% ipython --no-banner

In [1]: import numpy as np

In [2]: from numpy import linalg as LA

In [3]: np.set_printoptions(suppress=True, linewidth=160)

In [4]: rd = lambda a: np.round(a, 2) + 0

In [5]: arr = np.array([[-2, 0, 0], [0, -1, -3], [0, -3, -3]])

In [6]: print(arr)
[[-2  0  0]
 [ 0 -1 -3]
 [ 0 -3 -3]]

In [7]: q, vecs = LA.qr(arr[:, :2])[0], LA.qr(arr[:, 2:])[0]

In [8]: s = LA.svd(q.T @ vecs, compute_uv=False)

In [9]: print(rd(np.degrees(np.arccos(s.clip(0, 1)))))
[26.57]

In [10]: print(rd(s))
[0.89]

In [11]: x0 = np.array([8, 6, -5])

In [12]: print(LA.norm(arr @ x0) <= LA.norm(arr, 2) * LA.norm(x0) + 1e-9)
True

In [13]: print(np.einsum("ij,j->i", arr, x0))
[-16   9  -3]

In [14]: print((arr * x0).sum(axis=1))
[-16   9  -3]

In [15]: print(arr @ np.eye(3)[2])
[ 0. -3. -3.]

In [16]: print(arr @ np.ones(3))
[-2. -4. -6.]

In [17]: print(arr @ x0)
[-16   9  -3]

In [18]: print(arr @ (2 * x0))
[-32  18  -6]

In [19]: left, s, vt = LA.svd(arr, full_matrices=False)

In [20]: print(rd(np.abs(vt[0])))
[0.   0.58 0.81]

In [21]: print(rd(left.T @ left))
[[1. 0. 0.]
 [0. 1. 0.]
 [0. 0. 1.]]

In [22]: print(np.abs(left[:, 0]).round(6).argmax())
2

In [23]: print(rd(left.T @ arr @ vt.T))
[[5.16 0.   0.  ]
 [0.   2.   0.  ]
 [0.   0.   1.16]]

In [24]: print(rd(s / s[0]))
[1.   0.39 0.23]

In [25]: print(rd(vt @ vt.T))
[[1. 0. 0.]
 [0. 1. 0.]
 [0. 0. 1.]]

In [26]: print(rd(s))
[5.16 2.   1.16]

In [27]: rng = np.random.default_rng(641)

In [28]: labels = rng.permutation(3)

In [29]: print(labels)
[2 1 0]

In [30]: other = arr[labels][:, labels]

In [31]: print(np.allclose(other, arr))
False

In [32]: q, Rm = LA.qr(arr)

In [33]: print(rd(q.T @ q))
[[1. 0. 0.]
 [0. 1. 0.]
 [0. 0. 1.]]

In [34]: print(abs(Rm[0, 0]), rd(LA.norm(arr[:, 0])))
2.0 2.0

In [35]: print(rd(np.abs(np.diag(Rm))))
[2.   3.16 1.9 ]

In [36]: print(rd(Rm))
[[-2.    0.    0.  ]
 [ 0.    3.16  3.79]
 [ 0.    0.    1.9 ]]

In [37]: print(np.allclose(Rm.T @ Rm, arr.T @ arr))
True

In [38]: print(rd(q @ Rm))
[[-2.  0.  0.]
 [ 0. -1. -3.]
 [ 0. -3. -3.]]

In [39]: M = np.array([[0.2, 1.2, 0.4, 0.4, -0.4, 0.1, -0.4, -1.3, 0.1, 0.4, -0.9],
    ...:     [1.0, 2.5, 1.0, -0.5, -1.3, 1.3, -0.6, 1.6, -1.4, 1.1, 0.3],
    ...:     [1.5, 0.9, 0.7, -0.2, -0.5, -0.7, 0.6, 1.8, 0.2, 0.9, 0.0]])

In [40]: print(M)
[[ 0.2  1.2  0.4  0.4 -0.4  0.1 -0.4 -1.3  0.1  0.4 -0.9]
 [ 1.   2.5  1.  -0.5 -1.3  1.3 -0.6  1.6 -1.4  1.1  0.3]
 [ 1.5  0.9  0.7 -0.2 -0.5 -0.7  0.6  1.8  0.2  0.9  0. ]]

In [41]: T = np.stack([M, 2 * M, M[::-1]])

In [42]: print(rd(LA.norm(T, axis=(1, 2))))
[ 5.62 11.25  5.62]

In [43]: print((T @ M.T).shape)
(3, 3, 3)

In [44]: print(LA.matrix_rank(T))
[3 3 3]

In [45]: print(rd(LA.norm(M, "nuc")))
8.97

In [46]: print(rd(LA.norm(M[1], 1)), rd(LA.norm(M[1], np.inf)))
12.6 2.5

In [47]: print(rd(LA.norm(M, axis=0)))
[1.81 2.92 1.28 0.67 1.45 1.48 0.94 2.74 1.42 1.48 0.95]

In [48]: x0 = np.array([1, 3, 9, 4, 1, 5, 3, 1, 9, 3, 9])

In [49]: h1 = np.maximum(M @ x0, 0)

In [50]: print(M * (h1 > 1e-9)[:, None])
[[ 0.2  1.2  0.4  0.4 -0.4  0.1 -0.4 -1.3  0.1  0.4 -0.9]
 [ 1.   2.5  1.  -0.5 -1.3  1.3 -0.6  1.6 -1.4  1.1  0.3]
 [ 1.5  0.9  0.7 -0.2 -0.5 -0.7  0.6  1.8  0.2  0.9  0. ]]

In [51]: print(rd(M.T @ h1))
[ 34.72  47.89  23.8   -9.47 -25.21   8.47  -0.3   46.3  -16.64  27.95   3.63]

In [52]: print(rd(np.maximum(M @ (3 * x0), 0)))
[ 1.8 41.7 41.4]

In [53]: print(rd(np.maximum(M @ x0, 0) - np.maximum(-M @ x0, 0)))
[ 0.6 13.9 13.8]

In [54]: print(np.flatnonzero(h1 > 1e-9))
[0 1 2]

In [55]: J = np.load("dump.npy")

In [56]: print(J)
[[ 1  0  0  0  0]
 [ 0  1  0  1  0]
 [-2  0  0  0  0]
 [ 0 -2  0 -1  0]
 [ 0  0  0  0  1]]

In [57]: # null space of dimension 1

In [58]: print(np.unique(J.round(6), axis=0).shape)
(5, 5)

In [59]: print(rd(J @ LA.pinv(J) @ J))
[[ 1.  0.  0.  0.  0.]
 [ 0.  1.  0.  1.  0.]
 [-2.  0.  0.  0.  0.]
 [ 0. -2.  0. -1.  0.]
 [ 0.  0.  0.  0.  1.]]

In [60]: print(np.abs(np.diag(LA.qr(J)[1])) > 1e-9)
[ True  True False  True  True]

In [61]: print(rd(np.trace(LA.pinv(J) @ J)))
4.0

In [62]: x0 = np.array([2, 0, -6, 7, -3])

In [63]: print(J @ (2 * x0))
[  4  14  -8 -14  -6]

In [64]: print(J @ np.ones(5))
[ 1.  2. -2. -3.  1.]

In [65]: print(J @ x0)
[ 2  7 -4 -7 -3]

In [66]: print(np.sign((J @ x0).round(6)))
[ 1  1 -1 -1 -1]

In [67]: print(J * x0)
[[ 2  0  0  0  0]
 [ 0  0  0  7  0]
 [-4  0  0  0  0]
 [ 0  0  0 -7  0]
 [ 0  0  0  0 -3]]

In [68]: left, s, vt = LA.svd(J)

In [69]: print(np.argmax(s[:-1] / (s[1:] + 1e-6)) + 1)
4

In [70]: other = left[:, :4] @ np.diag(s[:4]) @ vt[:4]

In [71]: print(rd(LA.norm(J - other, 2)), s[4])
0.0 0.0

In [72]: print(rd(LA.norm(J - other) / LA.norm(J)))
0.0

In [73]: print(np.allclose(J @ J.T, J.T @ J))
False

In [74]: print(rd(np.abs(LA.eigvals(J)).max()))
1.0

In [75]: print(LA.matrix_power(J, 3))
[[ 1  0  0  0  0]
 [ 0 -1  0 -1  0]
 [-2  0  0  0  0]
 [ 0  2  0  1  0]
 [ 0  0  0  0  1]]

In [76]: print(np.allclose(J, J.T))
False

In [77]: print(rd(np.sort(np.abs(LA.eigvals(J)))))
[0. 1. 1. 1. 1.]

In [78]: print(J @ J)
[[ 1  0  0  0  0]
 [ 0 -1  0  0  0]
 [-2  0  0  0  0]
 [ 0  0  0 -1  0]
 [ 0  0  0  0  1]]

In [79]: other = J / np.sqrt((J ** 2).mean(axis=1, keepdims=True))

In [80]: print(J - J.mean(axis=1, keepdims=True))
[[ 0.8 -0.2 -0.2 -0.2 -0.2]
 [-0.4  0.6 -0.4  0.6 -0.4]
 [-1.6  0.4  0.4  0.4  0.4]
 [ 0.6 -1.4  0.6 -0.4  0.6]
 [-0.2 -0.2 -0.2 -0.2  0.8]]

In [81]: print(LA.matrix_rank(other) == LA.matrix_rank(J))
True

In [82]: other = np.array([[0, 1], [9, 4], [4, 1]])

In [83]: A = np.kron(np.eye(3, dtype=int), other)

In [84]: print(A)
[[0 1 0 0 0 0]
 [9 4 0 0 0 0]
 [4 1 0 0 0 0]
 [0 0 0 1 0 0]
 [0 0 9 4 0 0]
 [0 0 4 1 0 0]
 [0 0 0 0 0 1]
 [0 0 0 0 9 4]
 [0 0 0 0 4 1]]

In [85]: T = np.stack([A, 5 * A, A[::-1]])

In [86]: print(rd(LA.norm(T, axis=(1, 2))))
[18.57 92.87 18.57]

In [87]: print(T.shape)
(3, 9, 6)

In [88]: print(LA.matrix_rank(T))
[6 6 6]

In [89]: other = A / LA.norm(A, axis=1, keepdims=True)

In [90]: C2 = other @ other.T

In [91]: print(np.argwhere(np.triu(np.abs(C2) > 0.95, 1)))
[[1 2]
 [4 5]
 [7 8]]

In [92]: print(rd(C2[2]))
[0.24 0.99 1.   0.   0.   0.   0.   0.   0.  ]

In [93]: W1 = np.array([[0, -3], [-1, 2], [-2, -3], [0, 1], [-3, -1], [2, 2]])

In [94]: beta = np.array([3, 0])

In [95]: act = np.maximum(A @ W1 + beta, 0)

In [96]: print(act)
[[2 2]
 [0 0]
 [2 0]
 [3 1]
 [0 0]
 [0 0]
 [5 2]
 [0 0]
 [0 0]]

In [97]: basis = np.array([[3, -1], [2, -2]])

In [98]: print(act @ basis)
[[10 -6]
 [ 0  0]
 [ 6 -2]
 [11 -5]
 [ 0  0]
 [ 0  0]
 [19 -9]
 [ 0  0]
 [ 0  0]]

In [99]: X = np.load("m.npy")

In [100]: print(X)
[[-2  0  0  0  0  0  0  0  0  0  0]
 [ 2  2  0  0  0  0  0  0  0  0  0]
 [ 0  0 -1  0  0  0  0  0  0  0  0]
 [ 0  2 -2  0  0  0  0  0  0  0  0]
 [-2  2  0  2  1  0  0  0  0  0  0]
 [ 0  2  0  1  0  1  0  0  0  0  0]
 [-2  1  2 -2  2  2  2  0  0  0  0]
 [ 2  1 -1  2 -1  1 -1  2  0  0  0]
 [ 0 -2 -1 -2  2 -2  0 -2  0  0  0]
 [ 1  1  1  0  1  1  1 -1  2 -2  0]
 [-2  2  2  2  1 -1  0 -2 -2  0  1]]

In [101]: # triangular, det is the product of the diagonal

In [102]: print([round(float(x), 2) for x in LA.svd(X, compute_uv=False)[:3]])
[6.76, 6.49, 4.92]

In [103]: print(LA.cond(X) > 100)
True

In [104]: print(LA.matrix_rank(X, rtol=0.1))
8

In [105]: print(rd(LA.norm(X, 2) / LA.norm(X)))
0.56

In [106]: print(np.argsort(-LA.norm(X, axis=0).round(6), kind="stable")[:3])
[1 0 3]

In [107]: print(np.allclose(X, X.T))
False

In [108]: print(LA.matrix_power(X, 3))
[[ -8   0   0   0   0   0   0   0   0   0   0]
 [  8   8   0   0   0   0   0   0   0   0   0]
 [  0   0  -1   0   0   0   0   0   0   0   0]
 [  0   8  -2   0   0   0   0   0   0   0   0]
 [  6  26   0   2   1   0   0   0   0   0   0]
 [  8  20   0   1   0   1   0   0   0   0   0]
 [  0  48  -2  10  14  14   8   0   0   0   0]
 [ 28  16 -15   7 -17  -3 -12   8   0   0   0]
 [-16 -26   5  -8  12  -4   8  -8   0   0   0]
 [ -2   3  26   6   8   6  10  -4   8  -8   0]
 [ 14  36   4  -2   3   5   6  -2  -2   0   1]]

In [109]: print((X - X.T) / 2)
[[ 0.  -1.   0.   0.   1.   0.   1.  -1.   0.  -0.5  1. ]
 [ 1.   0.   0.  -1.  -1.  -1.  -0.5 -0.5  1.  -0.5 -1. ]
 [ 0.   0.   0.   1.   0.   0.  -1.   0.5  0.5 -0.5 -1. ]
 [ 0.   1.  -1.   0.  -1.  -0.5  1.  -1.   1.   0.  -1. ]
 [-1.   1.   0.   1.   0.   0.  -1.   0.5 -1.  -0.5 -0.5]
 [ 0.   1.   0.   0.5  0.   0.  -1.  -0.5  1.  -0.5  0.5]
 [-1.   0.5  1.  -1.   1.   1.   0.   0.5  0.  -0.5  0. ]
 [ 1.   0.5 -0.5  1.  -0.5  0.5 -0.5  0.   1.   0.5  1. ]
 [ 0.  -1.  -0.5 -1.   1.  -1.   0.  -1.   0.  -1.   1. ]
 [ 0.5  0.5  0.5  0.   0.5  0.5  0.5 -0.5  1.   0.   0. ]
 [-1.   1.   1.   1.   0.5 -0.5  0.  -1.  -1.   0.   0. ]]

In [110]: print(X @ X)
[[  4   0   0   0   0   0   0   0   0   0   0]
 [  0   4   0   0   0   0   0   0   0   0   0]
 [  0   0   1   0   0   0   0   0   0   0   0]
 [  4   4   2   0   0   0   0   0   0   0   0]
 [  6  10  -4   2   1   0   0   0   0   0   0]
 [  4   8  -2   1   0   1   0   0   0   0   0]
 [ -2   8   6   2   6   6   4   0   0   0   0]
 [  6   7  -7   5  -5   1  -4   4   0   0   0]
 [-12 -10   7  -2   4  -4   2  -4   0   0   0]
 [ -8   0  -2  -5   6  -4   1  -4  -4   4   0]
 [  0  12   0   3   0   0   2  -2  -2   0   1]]

In [111]: LA.determinant(X)
Traceback (most recent call last):
  Cell In[111], line 1
    LA.determinant(X)
AttributeError: module 'numpy.linalg' has no attribute 'determinant'
